$ python3 -q
>>> import numpy as np
>>> import numpy.linalg as la
>>> np.set_printoptions(precision=2, suppress=True, linewidth=160)
>>> tidy = lambda a: np.round(a, 2) + 0
>>> arr = np.load("run15.npy")
>>> arr
array([[ 0, -5,  0, -4, -4],
       [ 6,  1,  6,  2,  2],
       [ 1, -4,  1, -3, -3]])
>>> Uu, sigma, vt = la.svd(arr)
>>> vecs = vt[:(sigma > 1e-8).sum()]
>>> rng = np.random.default_rng(540)
>>> vec = arr[2] + 4 * arr[0] + rng.integers(2) * np.eye(5)[1]
>>> vec
array([  1., -24.,   1., -19., -19.])
>>> print(tidy(la.norm(vec - vecs.T @ vecs @ vec)))
0.0
>>> tidy(np.diag(vecs.T @ vecs))
array([0.49, 0.45, 0.49, 0.28, 0.28])
>>> la.matrix_rank(np.vstack([arr, vec]))
np.int64(2)
>>> print(np.allclose(vecs.T @ vecs @ vec, vec))
True
>>> other = np.array([[-1, -2, 0, 1], [-1, 1, -2, 1], [-2, 0, -2, -1], [-2, -1, 1, -1]])
>>> other[-1] = other[0]
>>> K = other + 0.3 * np.eye(4)
>>> K
array([[-0.7, -2. ,  0. ,  1. ],
       [-1. ,  1.3, -2. ,  1. ],
       [-2. ,  0. , -1.7, -1. ],
       [-1. , -2. ,  0. ,  1.3]])
>>> Q, vecs = la.qr(K[:, :1])[0], la.qr(K[:, 1:])[0]
>>> sigma = la.svd(Q.T @ vecs, compute_uv=False)
>>> tidy(np.degrees(np.arccos(sigma.clip(0, 1))))
array([6.05])
>>> tidy(sigma)
array([0.99])
>>> (sigma > 0.9).sum()
np.int64(1)
>>> w1 = np.array([[1, 2, 0, 2, 0], [0, 0, 1, 0, 2], [2, 0, 1, 1, 0], [2, 2, 0, 1, 1]])
>>> coef = np.array([-5, -3, -3, -3, 4])
>>> H = np.maximum(K @ w1 + coef, 0)
>>> la.matrix_rank(H)
np.int64(1)
>>> tidy(H)
array([[0. , 0. , 0. , 0. , 1. ],
       [0. , 0. , 0. , 0. , 7.6],
       [0. , 0. , 0. , 0. , 3. ],
       [0. , 0. , 0. , 0. , 1.3]])
>>> print((H > 0).mean(axis=0))
[0. 0. 0. 0. 1.]
>>> basis = np.array([[-2, 2, -1], [1, 1, -1], [-1, 2, 1], [2, -1, -1], [0, 0, -2]])
>>> tidy(H @ basis)
array([[  0. ,   0. ,  -2. ],
       [  0. ,   0. , -15.2],
       [  0. ,   0. ,  -6. ],
       [  0. ,   0. ,  -2.6]])
>>> other = K + rng.integers(-2, 3, (4, 3)) @ rng.integers(-2, 3, (3, 4))
>>> print(tidy(other))
[[-3.7  0.   0.   2. ]
 [-7.   6.3 -1.   3. ]
 [ 0.  -2.   0.3  1. ]
 [-4.  -2.   2.   6.3]]
>>> other - K
array([[-3.,  2.,  0.,  1.],
       [-6.,  5.,  1.,  2.],
       [ 2., -2.,  2.,  2.],
       [-3.,  0.,  2.,  5.]])
>>> tidy(la.svd(other - K, compute_uv=False))
array([9.98, 5.72, 1.26, 0.  ])
>>> la.matrix_rank(other - K, tol=1e-8)
np.int64(3)
>>> tidy(np.poly(other))
array([  1.  ,  -9.2 ,   5.74, 108.93,  31.04])
>>> tidy(la.det(2 * other)), tidy(la.det(other))
(np.float64(496.71), np.float64(31.04))
>>> A = np.load("out17.npy")
>>> A
array([[0, 0, 1, 1],
       [0, 0, 0, 1],
       [1, 0, 0, 1],
       [1, 1, 1, 0]])
>>> # symmetric, so the eigenvalues are real
>>> np.trace(A)
np.int64(0)
>>> la.matrix_power(A, 3)
array([[2, 1, 3, 4],
       [1, 0, 1, 3],
       [3, 1, 2, 4],
       [4, 3, 4, 2]])
>>> np.allclose(A @ A.T, A.T @ A)
True
>>> (A - A.T) / 2
array([[0., 0., 0., 0.],
       [0., 0., 0., 0.],
       [0., 0., 0., 0.],
       [0., 0., 0., 0.]])
>>> print(np.allclose(A, A.T))
True
>>> print(tidy(np.abs(la.eigvals(A)).max()))
2.17
>>> (A + A.T) / 2
array([[0., 0., 1., 1.],
       [0., 0., 0., 1.],
       [1., 0., 0., 1.],
       [1., 1., 1., 0.]])
>>> tidy(np.sort(np.abs(la.eigvals(A))))
array([0.31, 1.  , 1.48, 2.17])
>>> mat = np.load("data.npy")
>>> mat
array([[-2, -2,  0, -2],
       [-2, -2, -2,  0],
       [ 0, -2, -2, -2],
       [-2,  0, -2, -2]])
>>> la.matrix_power(mat, 3)
array([[-56, -56, -48, -56],
       [-56, -56, -56, -48],
       [-48, -56, -56, -56],
       [-56, -48, -56, -56]])
>>> np.allclose(mat @ mat.T, mat.T @ mat)
True
>>> (mat + mat.T) / 2
array([[-2., -2.,  0., -2.],
       [-2., -2., -2.,  0.],
       [ 0., -2., -2., -2.],
       [-2.,  0., -2., -2.]])
>>> tidy(la.det(mat))
np.float64(-48.0)
>>> print((mat - mat.T) / 2)
[[0. 0. 0. 0.]
 [0. 0. 0. 0.]
 [0. 0. 0. 0.]
 [0. 0. 0. 0.]]
>>> la.norm(mat, axis=1).argmax()
np.int64(0)
>>> tidy(la.norm(mat[0], 1)), tidy(la.norm(mat[0], np.inf))
(np.float64(6.0), np.float64(2.0))
>>> tidy(la.norm(mat, 2))
np.float64(6.0)
>>> tidy(la.norm(mat, 1)), tidy(la.norm(mat, np.inf))
(np.float64(6.0), np.float64(6.0))
>>> print(tidy(la.norm(mat, axis=0)))
[3.46 3.46 3.46 3.46]
